In [1]: import numpy as np

In [2]: import numpy.linalg as la

In [3]: np.set_printoptions(suppress=True, linewidth=140)

In [4]: mat = np.load("mat.npy")

In [5]: mat
Out[5]: 
array([[  0.8,  -0.6,   0.8,  -0.2,   0.2,   6. ,   0.6,   0. ],
       [ -1. ,  -1.6,   1.1,   0.3,   0.2, -18. ,   0.5,   0.1],
       [ -0.9,  -0.2,   0.6,   0.1,  -1. , -10. ,  -1.6,   0.1],
       [ -0.6,  -0.1,   0.1,  -0.1,   0.3,  10. ,  -0.7,   0.2],
       [ -0.4,  -1.3,   0.2,   0.5,  -0.2,   4. ,   1.2,  -1.1]])

In [6]: # column 5 dominates

In [7]: vec = np.array([2, 0, 0, 0, 1, -2, 1, -1])

In [8]: h = np.maximum(mat @ vec, 0)

In [9]: np.round(np.tanh(mat @ vec), 2)
Out[9]: array([-1.,  1.,  1., -1., -1.])

In [10]: left, sigma, Vt = la.svd(mat, full_matrices=False)

In [11]: np.abs(left[:, 0]).round(6).argmax()
Out[11]: np.int64(1)

In [12]: np.round(np.abs(Vt[0]), 2)
Out[12]: array([0.04, 0.04, 0.03, 0.01, 0.02, 1.  , 0.01, 0.01])

In [13]: left.shape, sigma.shape, Vt.shape
Out[13]: ((5, 5), (5,), (5, 8))

In [14]: np.round(np.cumsum(sigma ** 2) / np.sum(sigma ** 2), 2)
Out[14]: array([0.97, 0.99, 1.  , 1.  , 1.  ])

In [15]: (sigma > 1e-8).sum()
Out[15]: np.int64(5)

In [16]: np.round(Vt @ Vt.T, 2) + 0
Out[16]: 
array([[1., 0., 0., 0., 0.],
       [0., 1., 0., 0., 0.],
       [0., 0., 1., 0., 0.],
       [0., 0., 0., 1., 0.],
       [0., 0., 0., 0., 1.]])
